$ python -q
>>> import numpy as np
>>> np.set_printoptions(precision=3, suppress=True, linewidth=140)
>>> K = np.loadtxt("out3.csv", delimiter=",")
>>> K
array([[ 0.063, -0.063, -0.147, -0.021, -0.105, -0.147,  0.021],
       [-0.063,  0.063,  0.147,  0.021,  0.105,  0.147, -0.021],
       [-0.147,  0.147,  0.343,  0.049,  0.245,  0.343, -0.049],
       [-0.021,  0.021,  0.049,  0.007,  0.035,  0.049, -0.007],
       [-0.105,  0.105,  0.245,  0.035,  0.175,  0.245, -0.035],
       [-0.147,  0.147,  0.343,  0.049,  0.245,  0.343, -0.049],
       [ 0.021, -0.021, -0.049, -0.007, -0.035, -0.049,  0.007]])
>>> # equal to its transpose
>>> [round(float(x), 3) for x in np.linalg.svd(K, compute_uv=False)[:3]]
[1.0, 0.0, 0.0]
>>> left, sigma, Vt = np.linalg.svd(K)
>>> sigma.round(3) + 0
array([1., 0., 0., 0., 0., 0., 0.])
>>> M2 = left[:, :1] @ np.diag(sigma[:1]) @ Vt[:1]
>>> np.linalg.matrix_rank(K, rtol=0.05)
np.int64(1)
>>> round(np.abs(K - M2).max(), 3)
np.float64(0.0)
>>> M2
array([[ 0.063, -0.063, -0.147, -0.021, -0.105, -0.147,  0.021],
       [-0.063,  0.063,  0.147,  0.021,  0.105,  0.147, -0.021],
       [-0.147,  0.147,  0.343,  0.049,  0.245,  0.343, -0.049],
       [-0.021,  0.021,  0.049,  0.007,  0.035,  0.049, -0.007],
       [-0.105,  0.105,  0.245,  0.035,  0.175,  0.245, -0.035],
       [-0.147,  0.147,  0.343,  0.049,  0.245,  0.343, -0.049],
       [ 0.021, -0.021, -0.049, -0.007, -0.035, -0.049,  0.007]])
>>> M2 = np.array([[0, 1, 0, -2, -3, 1],
...     [-3, 1, -3, -2, -1, -2],
...     [2, 1, 0, -1, 0, -3],
...     [1, -3, 0, 3, 1, -2],
...     [-1, 0, 0, 1, -3, 1],
...     [-2, 0, 3, -3, -2, 3]])
>>> M2[-1] = M2[0]
>>> F = M2 + 0.3 * np.eye(6)
>>> F
array([[ 0.3,  1. ,  0. , -2. , -3. ,  1. ],
       [-3. ,  1.3, -3. , -2. , -1. , -2. ],
       [ 2. ,  1. ,  0.3, -1. ,  0. , -3. ],
       [ 1. , -3. ,  0. ,  3.3,  1. , -2. ],
       [-1. ,  0. ,  0. ,  1. , -2.7,  1. ],
       [ 0. ,  1. ,  0. , -2. , -3. ,  1.3]])
>>> f = np.array([0, -4, 4, -3, -2, 1])
>>> M2 = F + np.outer(f, np.eye(6)[2])
>>> round(np.linalg.det(M2) / np.linalg.det(F), 3), round(1 + np.linalg.solve(F, f)[2], 3)
(np.float64(16.197), np.float64(16.197))
>>> np.linalg.matrix_rank(M2 - F)
np.int64(1)
>>> np.linalg.matrix_rank(np.linalg.inv(M2) - np.linalg.inv(F), tol=1e-8)
np.int64(1)
>>> rng = np.random.default_rng(331410)
>>> lab = rng.permutation(6)
>>> lab
array([3, 2, 4, 5, 1, 0])
>>> M2 = F[lab][:, lab]
>>> M2
array([[ 3.3,  0. ,  1. , -2. , -3. ,  1. ],
       [-1. ,  0.3,  0. , -3. ,  1. ,  2. ],
       [ 1. ,  0. , -2.7,  1. ,  0. , -1. ],
       [-2. ,  0. , -3. ,  1.3,  1. ,  0. ],
       [-2. , -3. , -1. , -2. ,  1.3, -3. ],
       [-2. ,  0. , -3. ,  1. ,  1. ,  0.3]])
>>> np.allclose(M2, F)
False
>>> x0 = np.array([0, 3, 0, 0, 2, -1])
>>> np.sign((F @ x0).round(6))
array([-1.,  1.,  1., -1., -1., -1.])
>>> F @ x0
array([-4. ,  3.9,  6. , -5. , -6.4, -4.3])
>>> np.einsum("ij,j->i", F, x0)
array([-4. ,  3.9,  6. , -5. , -6.4, -4.3])
>>> F @ np.eye(6)[1]
array([ 1. ,  1.3,  1. , -3. ,  0. ,  1. ])
>>> np.linalg.norm(F @ x0) <= np.linalg.norm(F, 2) * np.linalg.norm(x0) + 1e-9
np.True_
>>> F @ np.ones(6)
array([-2.7, -9.7, -0.7,  0.3, -1.7, -2.7])
